$ ipython --no-banner

In [1]: import numpy as np

In [2]: np.set_printoptions(precision=2, suppress=True, linewidth=140, sign=" ")

In [3]: def tidy(a):
   ...:     return np.round(a, 2) + 0
   ...: 

In [4]: E = np.loadtxt("x.csv", delimiter=",")

In [5]: E
Out[5]: 
array([[ 0.,  2., -1., -2.,  2., -1.,  0., -2.,  0.,  2., -2.,  2.,  1.,  2.,  2.],
       [ 2.,  0.,  0.,  0.,  0.,  0.,  0.,  0.,  0.,  0.,  0.,  0.,  0.,  0.,  0.],
       [-1.,  0.,  0.,  0.,  0.,  0.,  0.,  0.,  0.,  0.,  0.,  0.,  0.,  0.,  0.],
       [-2.,  0.,  0.,  0.,  0.,  0.,  0.,  0.,  0.,  0.,  0.,  0.,  0.,  0.,  0.],
       [ 2.,  0.,  0.,  0.,  0.,  0.,  0.,  0.,  0.,  0.,  0.,  0.,  0.,  0.,  0.],
       [-1.,  0.,  0.,  0.,  0.,  0.,  0.,  0.,  0.,  0.,  0.,  0.,  0.,  0.,  0.],
       [ 0.,  0.,  0.,  0.,  0.,  0.,  0.,  0.,  0.,  0.,  0.,  0.,  0.,  0.,  0.],
       [-2.,  0.,  0.,  0.,  0.,  0.,  0.,  0.,  0.,  0.,  0.,  0.,  0.,  0.,  0.],
       [ 0.,  0.,  0.,  0.,  0.,  0.,  0.,  0.,  0.,  0.,  0.,  0.,  0.,  0.,  0.],
       [ 2.,  0.,  0.,  0.,  0.,  0.,  0.,  0.,  0.,  0.,  0.,  0.,  0.,  0.,  0.],
       [-2.,  0.,  0.,  0.,  0.,  0.,  0.,  0.,  0.,  0.,  0.,  0.,  0.,  0.,  0.],
       [ 2.,  0.,  0.,  0.,  0.,  0.,  0.,  0.,  0.,  0.,  0.,  0.,  0.,  0.,  0.],
       [ 1.,  0.,  0.,  0.,  0.,  0.,  0.,  0.,  0.,  0.,  0.,  0.,  0.,  0.,  0.],
       [ 2.,  0.,  0.,  0.,  0.,  0.,  0.,  0.,  0.,  0.,  0.,  0.,  0.,  0.,  0.],
       [ 2.,  0.,  0.,  0.,  0.,  0.,  0.,  0.,  0.,  0.,  0.,  0.,  0.,  0.,  0.]])

In [6]: # looks like rank 2

In [7]: ev, vecs = np.linalg.eigh(E)

In [8]: (ev > 1e-8).sum(), (ev < -1e-8).sum()
Out[8]: (np.int64(1), np.int64(1))

In [9]: np.unique(ev.round(6) + 0, return_counts=True)[1]
Out[9]: array([  1,  13,   1])

In [10]: tidy(np.abs(vecs[:, -1]))
Out[10]: array([ 0.71,  0.23,  0.11,  0.23,  0.23,  0.11,  0.  ,  0.23,  0.  ,  0.23,  0.23,  0.23,  0.11,  0.23,  0.23])

In [11]: tidy(np.linalg.eigvalsh(E + 4 * np.eye(15)))
Out[11]: array([-2.24,  4.  ,  4.  ,  4.  ,  4.  ,  4.  ,  4.  ,  4.  ,  4.  ,  4.  ,  4.  ,  4.  ,  4.  ,  4.  , 10.24])

In [12]: rng = np.random.default_rng(7)

In [13]: labels = rng.permutation(15)

In [14]: labels
Out[14]: array([  3,  10,   6,   8,   1,  13,   0,   7,   4,  12,  14,   2,   5,   9,  11])

In [15]: M2 = E[labels][:, labels]

In [16]: np.allclose(M2, E)
Out[16]: False

In [17]: tidy(np.sort(np.abs(np.linalg.eigvals(M2))))
Out[17]: array([ 0.  ,  0.  ,  0.  ,  0.  ,  0.  ,  0.  ,  0.  ,  0.  ,  0.  ,  0.  ,  0.  ,  0.  ,  0.  ,  6.24,  6.24])

In [18]: Uu, sig, VT = np.linalg.svd(E)

In [19]: np.argmax(sig[:-1] / (sig[1:] + 1e-6)) + 1
Out[19]: np.int64(2)

In [20]: tidy(sig)
Out[20]: array([ 6.24,  6.24,  0.  ,  0.  ,  0.  ,  0.  ,  0.  ,  0.  ,  0.  ,  0.  ,  0.  ,  0.  ,  0.  ,  0.  ,  0.  ])

In [21]: M2 = Uu[:, :2] @ np.diag(sig[:2]) @ VT[:2]

In [22]: tidy(np.abs(E - M2).max())
Out[22]: np.float64(0.0)

In [23]: tidy(np.linalg.norm(E - M2, 2)), tidy(sig[2])
Out[23]: (np.float64(0.0), np.float64(0.0))

In [24]: np.linalg.lstsq(E[:-1].T, E[-1])[2]
Out[24]: np.int32(2)

In [25]: tidy(np.trace(np.linalg.pinv(E) @ E))
Out[25]: np.float64(2.0)

In [26]: np.allclose(E[:-1].T @ np.linalg.lstsq(E[:-1].T, E[-1])[0], E[-1])
Out[26]: True

In [27]: np.unique(E.round(6), axis=0).shape
Out[27]: (6, 15)

In [28]: m1 = np.load("mat.npy")

In [29]: m1
Out[29]: 
array([[ 0,  1,  1,  3,  3,  0,  3,  2,  3,  3,  3,  3,  0,  0,  1],
       [ 0,  0,  0,  0,  3,  0,  3,  3,  1,  3,  2,  1,  2,  2,  3],
       [ 0,  0,  0,  1,  0,  0,  2,  1,  1,  1,  3,  1,  0,  1,  1],
       [ 0,  0,  0,  0,  2,  0,  0,  0,  2,  1,  0,  2,  0,  3,  2],
       [ 0,  0,  0,  0,  0,  0,  0,  1,  3,  1,  2,  1,  0,  2,  0],
       [ 0,  0,  0,  0,  0,  0,  2,  0,  2,  2,  0,  2,  1,  1,  0],
       [ 0,  0,  0,  0,  0,  0,  0,  0,  1,  0,  2,  0,  1,  3,  3],
       [ 0,  0,  0,  0,  0,  0,  0,  0,  0,  2,  1,  1,  0,  3,  2],
       [ 0,  0,  0,  0,  0,  0,  0,  0,  0,  2,  3,  0,  1,  3,  0],
       [ 0,  0,  0,  0,  0,  0,  0,  0,  0,  0,  0,  3,  3,  0,  1],
       [ 0,  0,  0,  0,  0,  0,  0,  0,  0,  0,  0,  3,  3,  3,  1],
       [ 0,  0,  0,  0,  0,  0,  0,  0,  0,  0,  0,  0,  3,  3,  1],
       [ 0,  0,  0,  0,  0,  0,  0,  0,  0,  0,  0,  0,  0,  3,  2],
       [ 0,  0,  0,  0,  0,  0,  0,  0,  0,  0,  0,  0,  0,  0,  3],
       [ 0,  0,  0,  0,  0,  0,  0,  0,  0,  0,  0,  0,  0,  0,  0]])

In [30]: # columns 1 and 2 are equal

In [31]: labels = rng.permutation(15)

In [32]: labels
Out[32]: array([ 12,  14,   4,   9,   6,  11,   7,   3,   8,  10,   1,  13,   0,   2,   5])

In [33]: M2 = m1[labels][:, labels]

In [34]: tidy(np.sort(np.abs(np.linalg.eigvals(M2))))
Out[34]: array([ 0.,  0.,  0.,  0.,  0.,  0.,  0.,  0.,  0.,  0.,  0.,  0.,  0.,  0.,  0.])

In [35]: np.diag(M2)
Out[35]: array([ 0,  0,  0,  0,  0,  0,  0,  0,  0,  0,  0,  0,  0,  0,  0])

In [36]: Uu, sig, VT = np.linalg.svd(m1)

In [37]: vecs = VT[:(sig > 1e-8).sum()]

In [38]: x0 = m1[14] + -3 * m1[11] + rng.integers(2) * np.eye(15)[10]

In [39]: x0
Out[39]: array([ 0.,  0.,  0.,  0.,  0.,  0.,  0.,  0.,  0.,  0.,  0.,  0., -9., -9., -3.])

In [40]: np.linalg.matrix_rank(np.vstack([m1, x0]))
Out[40]: np.int64(12)

In [41]: X = np.load("case15.npy")

In [42]: X
Out[42]: 
array([[ 1,  0,  0,  0,  0,  0,  0,  0,  0,  0,  0,  0],
       [ 0,  0,  0,  0,  0,  0,  0,  0,  0,  0,  0,  0],
       [ 0,  0, -2,  0,  0,  0,  0,  0,  0,  0,  0,  0],
       [ 0,  0,  0, -3,  0,  0,  0,  0,  0,  0,  0,  0],
       [ 0,  0,  0,  0,  3,  0,  0,  0,  0,  0,  0,  0],
       [ 0,  0,  0,  0,  0,  4,  0,  0,  0,  0,  0,  0],
       [ 0,  0,  0,  0,  0,  0, -1,  0,  0,  0,  0,  0],
       [ 0,  0,  0,  0,  0,  0,  0,  1,  0,  0,  0,  0],
       [ 0,  0,  0,  0,  0,  0,  0,  0,  1,  0,  0,  0],
       [ 0,  0,  0,  0,  0,  0,  0,  0,  0, -1,  0,  0],
       [ 0,  0,  0,  0,  0,  0,  0,  0,  0,  0,  3,  0],
       [ 0,  0,  0,  0,  0,  0,  0,  0,  0,  0,  0, -4]])

In [43]: # looks like rank 11

In [44]: Uu, sig, VT = np.linalg.svd(X)

In [45]: vecs = VT[:(sig > 1e-8).sum()]

In [46]: x0 = X[8] + -1 * X[4] + rng.integers(2) * np.eye(12)[3]

In [47]: x0
Out[47]: array([ 0.,  0.,  0.,  1., -3.,  0.,  0.,  0.,  1.,  0.,  0.,  0.])

In [48]: tidy(np.linalg.norm(x0 - vecs.T @ vecs @ x0))
Out[48]: np.float64(0.0)

In [49]: np.linalg.matrix_rank(np.vstack([X, x0]))
Out[49]: np.int64(11)

In [50]: vecs.T @ vecs
Out[50]: 
array([[ 1.,  0.,  0.,  0.,  0.,  0.,  0.,  0.,  0.,  0.,  0.,  0.],
       [ 0.,  0.,  0.,  0.,  0.,  0.,  0.,  0.,  0.,  0.,  0.,  0.],
       [ 0.,  0.,  1.,  0.,  0.,  0.,  0.,  0.,  0.,  0.,  0.,  0.],
       [ 0.,  0.,  0.,  1.,  0.,  0.,  0.,  0.,  0.,  0.,  0.,  0.],
       [ 0.,  0.,  0.,  0.,  1.,  0.,  0.,  0.,  0.,  0.,  0.,  0.],
       [ 0.,  0.,  0.,  0.,  0.,  1.,  0.,  0.,  0.,  0.,  0.,  0.],
       [ 0.,  0.,  0.,  0.,  0.,  0.,  1.,  0.,  0.,  0.,  0.,  0.],
       [ 0.,  0.,  0.,  0.,  0.,  0.,  0.,  1.,  0.,  0.,  0.,  0.],
       [ 0.,  0.,  0.,  0.,  0.,  0.,  0.,  0.,  1.,  0.,  0.,  0.],
       [ 0.,  0.,  0.,  0.,  0.,  0.,  0.,  0.,  0.,  1.,  0.,  0.],
       [ 0.,  0.,  0.,  0.,  0.,  0.,  0.,  0.,  0.,  0.,  1.,  0.],
       [ 0.,  0.,  0.,  0.,  0.,  0.,  0.,  0.,  0.,  0.,  0.,  1.]])

In [51]: ev, vecs = np.linalg.eigh(X)

In [52]: x0 = np.array([1, 1, 3, 2, 3, 3, 1, 3, 1, 1, 2, 2])

In [53]: np.abs(X).sum(axis=1).max(), np.abs(ev).max()
Out[53]: (np.int64(4), np.float64(4.0))

In [54]: x0 @ X @ x0
Out[54]: np.int64(38)

In [55]: (np.sign(vecs[:, -1].round(6)) == np.sign(vecs[0, -1].round(6))).astype(int)
Out[55]: array([ 1,  1,  1,  1,  1,  0,  1,  1,  1,  1,  1,  1])

In [56]: [round(float(np.linalg.det(X[:i, :i])), 2) + 0 for i in range(1, 13)]
Out[56]: [1.0, 0.0, 0.0, 0.0, 0.0, 0.0, 0.0, 0.0, 0.0, 0.0, 0.0, 0.0]

In [57]: np.all(np.linalg.eigvalsh(X) > 0)
Out[57]: np.False_

In [58]: rank = np.linalg.matrix_rank(X)

In [59]: rank
Out[59]: np.int64(11)

In [60]: null = np.linalg.svd(X)[2][rank:].T

In [61]: X @ null
Out[61]: 
array([[ 0.],
       [ 0.],
       [ 0.],
       [ 0.],
       [ 0.],
       [ 0.],
       [ 0.],
       [ 0.],
       [ 0.],
       [ 0.],
       [ 0.],
       [ 0.]])

In [62]: np.linalg.matrix_rank(X.T @ X), np.linalg.matrix_rank(X @ X.T)
Out[62]: (np.int64(11), np.int64(11))

In [63]: np.allclose(X @ null, 0)
Out[63]: True

In [64]: null[:, 0] / null[np.abs(null[:, 0]).round(6).argmax(), 0]
Out[64]: array([ 0.,  1.,  0.,  0.,  0.,  0.,  0.,  0.,  0.,  0.,  0.,  0.])

In [65]: [int(np.linalg.matrix_rank(X[:, :j + 1])) for j in range(12)]
Out[65]: [1, 1, 2, 3, 4, 5, 6, 7, 8, 9, 10, 11]

In [66]: K = np.loadtxt("test11.csv", delimiter=",")

In [67]: K
Out[67]: 
array([[ -7.36,  -0.66,   3.22,   6.47,  -0.12,  -0.86,   0.05,   6.46,  10.3 ],
       [ -1.7 ,  -0.17,   0.79,   1.68,  -0.03,  -0.33,  -0.05,   1.73,   2.56],
       [ -0.06,   0.15,   0.06,   0.08,   0.  ,  -0.2 ,  -0.03,  -0.02,  -0.13],
       [ -0.99,  -0.09,   0.42,   0.66,  -0.07,  -0.23,  -0.13,   0.66,   1.42],
       [ -2.66,  -0.46,   1.24,   2.41,  -0.15,  -0.16,   0.04,   2.42,   4.14],
       [ -1.82,  -0.25,   0.99,   1.38,  -0.15,  -0.3 ,   0.08,   1.65,   2.66],
       [ -0.03,   0.12,  -0.1 ,   0.2 ,  -0.11,   0.08,   0.01,  -0.04,  -0.05],
       [ -3.5 ,  -0.47,   1.59,   3.25,  -0.12,  -0.44,  -0.03,   3.06,   5.21],
       [  7.06,   0.88,  -3.12,  -6.52,  -0.16,   0.87,  -0.16,  -6.35, -10.41],
       [ -5.46,  -0.67,   2.2 ,   4.82,  -0.01,  -0.57,   0.02,   4.85,   7.77],
       [  5.19,   0.64,  -2.42,  -4.82,   0.07,   0.55,   0.03,  -4.64,  -7.95],
       [ -0.87,  -0.04,   0.43,   0.84,  -0.04,  -0.22,   0.01,   0.56,   1.41],
       [  3.69,   0.41,  -1.57,  -3.34,  -0.01,   0.3 ,   0.09,  -3.32,  -5.27],
       [  8.15,   0.99,  -3.62,  -7.08,   0.03,   0.89,   0.15,  -7.19, -11.71],
       [ -5.43,  -0.6 ,   2.3 ,   4.74,  -0.05,  -0.63,   0.05,   4.92,   7.84],
       [ -1.72,  -0.26,   0.79,   1.65,   0.13,  -0.21,   0.11,   1.57,   2.61],
       [  8.17,   1.  ,  -3.58,  -7.38,   0.  ,   1.09,  -0.09,  -7.31, -11.54],
       [ -2.81,  -0.26,   1.26,   2.57,  -0.06,  -0.27,   0.12,   2.24,   3.82],
       [  5.38,   0.44,  -2.44,  -5.02,  -0.03,   0.55,   0.14,  -4.75,  -7.76],
       [  2.75,   0.44,  -1.04,  -2.37,   0.02,   0.38,   0.11,  -2.45,  -3.91],
       [  3.6 ,   0.45,  -1.63,  -3.35,   0.06,   0.47,  -0.01,  -3.28,  -5.24],
       [ -3.52,  -0.5 ,   1.56,   3.25,  -0.01,  -0.27,   0.11,   3.26,   5.16],
       [ -7.12,  -0.71,   3.36,   6.47,   0.13,  -0.73,  -0.05,   6.44,  10.55],
       [  0.12,  -0.01,   0.15,   0.  ,   0.18,   0.08,   0.09,   0.02,  -0.03],
       [ -8.07,  -0.97,   3.57,   7.09,   0.1 ,  -0.97,   0.01,   7.04,  11.86],
       [ -1.01,  -0.18,   0.64,   0.79,  -0.12,  -0.07,   0.05,   0.83,   1.36],
       [ -2.8 ,  -0.35,   1.26,   2.36,   0.07,  -0.3 ,   0.  ,   2.51,   4.01],
       [ -8.15,  -0.8 ,   3.55,   7.15,   0.17,  -1.1 ,   0.02,   7.03,  11.83],
       [ -0.2 ,  -0.14,   0.12,  -0.04,   0.08,  -0.05,  -0.13,  -0.01,   0.09],
       [ -5.34,  -0.69,   2.36,   4.69,  -0.02,  -0.54,  -0.03,   4.81,   7.9 ],
       [ -1.79,  -0.07,   0.97,   1.59,   0.01,  -0.4 ,  -0.08,   1.42,   2.7 ],
       [  4.54,   0.44,  -1.94,  -3.93,   0.09,   0.64,  -0.02,  -4.26,  -6.64],
       [  1.8 ,   0.31,  -0.85,  -1.58,   0.06,   0.33,  -0.22,  -1.65,  -2.74],
       [  5.53,   0.59,  -2.57,  -4.9 ,  -0.02,   0.53,  -0.03,  -4.74,  -7.92],
       [ -7.2 ,  -0.82,   3.22,   6.32,   0.01,  -0.78,   0.  ,   6.45,  10.44],
       [ -7.24,  -0.76,   3.01,   6.28,   0.08,  -0.85,   0.09,   6.51,  10.37],
       [ -7.11,  -0.72,   3.23,   6.43,  -0.06,  -0.74,   0.  ,   6.29,  10.48],
       [  3.66,   0.39,  -1.71,  -3.22,  -0.1 ,   0.45,  -0.11,  -3.21,  -5.15],
       [  3.54,   0.39,  -1.64,  -3.23,  -0.11,   0.39,   0.08,  -3.31,  -5.21]])

In [68]: cen = (K - K.mean(axis=0)) / K.std(axis=0)

In [69]: tidy(cen.std(axis=0))
Out[69]: array([ 1.,  1.,  1.,  1.,  1.,  1.,  1.,  1.,  1.])

In [70]: coef = np.linalg.lstsq(np.delete(cen, 3, axis=1), cen[:, 3])[0]

In [71]: tidy(1 - np.var(cen[:, 3] - np.delete(cen, 3, axis=1) @ coef))
Out[71]: np.float64(1.0)

In [72]: labels = rng.permutation(9)

In [73]: M2 = K[:, labels] * rng.choice([-1, 1], 9)

In [74]: M2
Out[74]: 
array([[ -6.46,  -3.22,  -6.47,   7.36,  10.3 ,   0.66,  -0.05,   0.12,  -0.86],
       [ -1.73,  -0.79,  -1.68,   1.7 ,   2.56,   0.17,   0.05,   0.03,  -0.33],
       [  0.02,  -0.06,  -0.08,   0.06,  -0.13,  -0.15,   0.03,  -0.  ,  -0.2 ],
       [ -0.66,  -0.42,  -0.66,   0.99,   1.42,   0.09,   0.13,   0.07,  -0.23],
       [ -2.42,  -1.24,  -2.41,   2.66,   4.14,   0.46,  -0.04,   0.15,  -0.16],
       [ -1.65,  -0.99,  -1.38,   1.82,   2.66,   0.25,  -0.08,   0.15,  -0.3 ],
       [  0.04,   0.1 ,  -0.2 ,   0.03,  -0.05,  -0.12,  -0.01,   0.11,   0.08],
       [ -3.06,  -1.59,  -3.25,   3.5 ,   5.21,   0.47,   0.03,   0.12,  -0.44],
       [  6.35,   3.12,   6.52,  -7.06, -10.41,  -0.88,   0.16,   0.16,   0.87],
       [ -4.85,  -2.2 ,  -4.82,   5.46,   7.77,   0.67,  -0.02,   0.01,  -0.57],
       [  4.64,   2.42,   4.82,  -5.19,  -7.95,  -0.64,  -0.03,  -0.07,   0.55],
       [ -0.56,  -0.43,  -0.84,   0.87,   1.41,   0.04,  -0.01,   0.04,  -0.22],
       [  3.32,   1.57,   3.34,  -3.69,  -5.27,  -0.41,  -0.09,   0.01,   0.3 ],
       [  7.19,   3.62,   7.08,  -8.15, -11.71,  -0.99,  -0.15,  -0.03,   0.89],
       [ -4.92,  -2.3 ,  -4.74,   5.43,   7.84,   0.6 ,  -0.05,   0.05,  -0.63],
       [ -1.57,  -0.79,  -1.65,   1.72,   2.61,   0.26,  -0.11,  -0.13,  -0.21],
       [  7.31,   3.58,   7.38,  -8.17, -11.54,  -1.  ,   0.09,  -0.  ,   1.09],
       [ -2.24,  -1.26,  -2.57,   2.81,   3.82,   0.26,  -0.12,   0.06,  -0.27],
       [  4.75,   2.44,   5.02,  -5.38,  -7.76,  -0.44,  -0.14,   0.03,   0.55],
       [  2.45,   1.04,   2.37,  -2.75,  -3.91,  -0.44,  -0.11,  -0.02,   0.38],
       [  3.28,   1.63,   3.35,  -3.6 ,  -5.24,  -0.45,   0.01,  -0.06,   0.47],
       [ -3.26,  -1.56,  -3.25,   3.52,   5.16,   0.5 ,  -0.11,   0.01,  -0.27],
       [ -6.44,  -3.36,  -6.47,   7.12,  10.55,   0.71,   0.05,  -0.13,  -0.73],
       [ -0.02,  -0.15,  -0.  ,  -0.12,  -0.03,   0.01,  -0.09,  -0.18,   0.08],
       [ -7.04,  -3.57,  -7.09,   8.07,  11.86,   0.97,  -0.01,  -0.1 ,  -0.97],
       [ -0.83,  -0.64,  -0.79,   1.01,   1.36,   0.18,  -0.05,   0.12,  -0.07],
       [ -2.51,  -1.26,  -2.36,   2.8 ,   4.01,   0.35,  -0.  ,  -0.07,  -0.3 ],
       [ -7.03,  -3.55,  -7.15,   8.15,  11.83,   0.8 ,  -0.02,  -0.17,  -1.1 ],
       [  0.01,  -0.12,   0.04,   0.2 ,   0.09,   0.14,   0.13,  -0.08,  -0.05],
       [ -4.81,  -2.36,  -4.69,   5.34,   7.9 ,   0.69,   0.03,   0.02,  -0.54],
       [ -1.42,  -0.97,  -1.59,   1.79,   2.7 ,   0.07,   0.08,  -0.01,  -0.4 ],
       [  4.26,   1.94,   3.93,  -4.54,  -6.64,  -0.44,   0.02,  -0.09,   0.64],
       [  1.65,   0.85,   1.58,  -1.8 ,  -2.74,  -0.31,   0.22,  -0.06,   0.33],
       [  4.74,   2.57,   4.9 ,  -5.53,  -7.92,  -0.59,   0.03,   0.02,   0.53],
       [ -6.45,  -3.22,  -6.32,   7.2 ,  10.44,   0.82,  -0.  ,  -0.01,  -0.78],
       [ -6.51,  -3.01,  -6.28,   7.24,  10.37,   0.76,  -0.09,  -0.08,  -0.85],
       [ -6.29,  -3.23,  -6.43,   7.11,  10.48,   0.72,  -0.  ,   0.06,  -0.74],
       [  3.21,   1.71,   3.22,  -3.66,  -5.15,  -0.39,   0.11,   0.1 ,   0.45],
       [  3.31,   1.64,   3.23,  -3.54,  -5.21,  -0.39,  -0.08,   0.11,   0.39]])

In [75]: Uu, _, VT = np.linalg.svd(K.T @ M2)

In [76]: tidy(Uu @ VT)
Out[76]: 
array([[ 0.,  0.,  0., -1.,  0.,  0.,  0.,  0.,  0.],
       [ 0.,  0.,  0.,  0.,  0., -1.,  0.,  0.,  0.],
       [ 0., -1.,  0.,  0.,  0.,  0.,  0.,  0.,  0.],
       [ 0.,  0., -1.,  0.,  0.,  0.,  0.,  0.,  0.],
       [ 0.,  0.,  0.,  0.,  0.,  0.,  0., -1.,  0.],
       [ 0.,  0.,  0.,  0.,  0.,  0.,  0.,  0.,  1.],
       [ 0.,  0.,  0.,  0.,  0.,  0., -1.,  0.,  0.],
       [-1.,  0.,  0.,  0.,  0.,  0.,  0.,  0.,  0.],
       [ 0.,  0.,  0.,  0.,  1.,  0.,  0.,  0.,  0.]])

In [77]: labels
Out[77]: array([ 7,  2,  3,  0,  8,  1,  6,  4,  5])
